>>> import numpy as np
>>> import numpy.linalg as la
>>> np.set_printoptions(precision=2, suppress=True, linewidth=140)
>>> def rnd(a):
...     return np.round(a, 2) + 0
... 
>>> sigma = 5 * 0.7 ** np.arange(10)
>>> rng = np.random.default_rng(5918)
>>> W0 = rng.normal(size=(36, 10)) * rng.permutation(sigma)
>>> print(rnd(W0))
[[ -0.03  -0.06  -0.3    2.9   -1.67   6.04  -0.28  -5.06   0.34   0.74]
 [ -0.21   0.28  -0.33   0.81   0.92   1.25  -0.27  -2.62  -0.83   0.95]
 [  0.33  -0.78  -0.26   0.12   0.95   3.44   0.18  -1.38   0.37   0.5 ]
 [ -0.3   -0.1    0.52   4.07   0.03   2.33   0.37   3.08  -0.3   -0.69]
 [ -0.02   0.1   -0.03  -2.53  -2.     2.87   0.55 -10.13  -0.69   1.12]
 [ -0.13  -0.32   0.08  -2.39   1.04  -1.03   0.04  -1.61  -0.55   0.27]
 [ -0.23  -0.74   1.13  -1.2   -1.59  -6.39  -0.29  -5.59   0.07   0.81]
 [  0.49   0.06   0.11  -2.36  -2.44  -0.76   0.13  -3.17  -0.96   0.92]
 [ -0.06  -0.66  -0.23   0.63  -4.82  -4.    -0.1   -3.86  -1.61   0.86]
 [ -0.32  -0.21  -0.02   2.16   1.19  -0.33  -0.06  -8.3    0.56   0.32]
 [ -0.05   0.19  -0.5    0.89   2.47  -0.07   0.1    4.69  -0.64   1.61]
 [  0.55  -0.04   0.66  -2.16   0.37  -6.28  -0.22  -6.93  -0.59  -1.62]
 [  0.07   0.14  -0.15  -1.01   2.25  -6.33   0.07  -5.39  -0.15  -3.46]
 [  0.32   0.49  -0.2    2.83   3.82   0.74  -0.24   1.49  -0.56  -0.13]
 [  0.16   0.02  -0.12  -2.86   1.36   5.88   0.25  -0.82   1.06   1.74]
 [  0.02  -0.15  -0.77   2.69  -3.09   8.29   0.02   2.5    1.57  -0.39]
 [  0.1   -0.67  -1.36  -1.94   2.23   0.25  -0.03  -6.3   -0.12   3.67]
 [ -0.27  -0.06  -1.41  -1.68   4.86  -6.09   0.04  -5.66  -1.09  -1.01]
 [ -0.3   -0.19   0.74  -0.56   0.15   2.69  -0.06  -6.21  -0.5   -3.39]
 [  0.13  -0.57   0.09   2.    -0.49  -0.48   0.28  -3.52   1.55  -1.28]
 [ -0.01   0.07   0.18   2.36  -0.98   2.72   0.09   3.5    0.     0.12]
 [ -0.35   0.13  -0.46  -0.96  -1.27   0.89  -0.03   1.16  -1.15   1.58]
 [  0.12   0.38   0.44   0.19   1.99  -3.15   0.19  12.44  -0.14  -3.34]
 [  0.17   0.08  -0.35  -0.14   3.81  -1.47   0.27   6.04  -0.42   1.74]
 [ -0.07  -0.23   0.62  -0.67   3.43  -1.89   0.19  -5.15   0.34   1.4 ]
 [  0.1    1.48   0.6    0.69  -1.45  -4.73  -0.1   -4.02   1.17   1.2 ]
 [  0.1   -0.11  -1.24  -0.13   0.23  -5.98   0.21   0.84   0.87   2.2 ]
 [  0.18   0.22   0.55   0.34   1.17   1.33   0.3   -3.3   -0.29  -1.76]
 [ -0.16   0.28   0.31  -3.58  -1.35  -1.09  -0.04  -3.7    0.22  -1.99]
 [  0.29  -0.2    0.33  -0.73   3.03   1.45  -0.02  -2.47  -0.48   1.36]
 [  0.26  -0.1    0.05   0.61   2.83   4.8   -0.04   2.41   0.88  -0.22]
 [  0.14  -0.45  -0.58  -2.07   0.08  -3.14  -0.04   2.09  -0.66   0.11]
 [  0.21  -0.15  -0.64   0.86  -0.12  -0.6   -0.07  -5.24  -0.64  -0.28]
 [ -0.36  -0.59   0.63  -0.1   -1.88   1.64   0.33  -6.42  -0.54  -0.69]
 [  0.26   1.2    0.2    0.03  -1.82   0.43  -0.12   4.89  -0.13   0.35]
 [  0.44   0.3    1.14   1.35   6.17  -0.31   0.25   2.2   -0.6   -0.06]]
>>> Xc = (W0 - W0.mean(axis=0)) / W0.std(axis=0)
>>> print(rnd(Xc.std(axis=0)))
[1. 1. 1. 1. 1. 1. 1. 1. 1. 1.]
>>> c = la.lstsq(np.delete(Xc, 9, axis=1), Xc[:, 9])[0]
>>> print(rnd(c))
[ 0.1  -0.02 -0.37 -0.07 -0.03  0.15 -0.02 -0.05  0.  ]
>>> print(np.abs(c).argmax())
2
>>> ang = np.radians(135)
>>> r_ = np.eye(10)
>>> r_[0, 0] = r_[3, 3] = np.cos(ang)
>>> r_[0, 3], r_[3, 0] = -np.sin(ang), np.sin(ang)
>>> print(rnd(r_))
[[-0.71  0.    0.   -0.71  0.    0.    0.    0.    0.    0.  ]
 [ 0.    1.    0.    0.    0.    0.    0.    0.    0.    0.  ]
 [ 0.    0.    1.    0.    0.    0.    0.    0.    0.    0.  ]
 [ 0.71  0.    0.   -0.71  0.    0.    0.    0.    0.    0.  ]
 [ 0.    0.    0.    0.    1.    0.    0.    0.    0.    0.  ]
 [ 0.    0.    0.    0.    0.    1.    0.    0.    0.    0.  ]
 [ 0.    0.    0.    0.    0.    0.    1.    0.    0.    0.  ]
 [ 0.    0.    0.    0.    0.    0.    0.    1.    0.    0.  ]
 [ 0.    0.    0.    0.    0.    0.    0.    0.    1.    0.  ]
 [ 0.    0.    0.    0.    0.    0.    0.    0.    0.    1.  ]]
>>> other = W0 @ r_.T
>>> print(rnd(np.abs(other - W0).max(axis=0)))
[2.8  0.   0.   7.16 0.   0.   0.   0.   0.   0.  ]
>>> print(rnd(la.det(r_)), rnd(np.trace(r_)))
1.0 6.59
>>> print(np.allclose(la.norm(W0, axis=1), la.norm(other, axis=1)))
True
>>> print(np.allclose(W0 @ W0.T, other @ other.T))
True
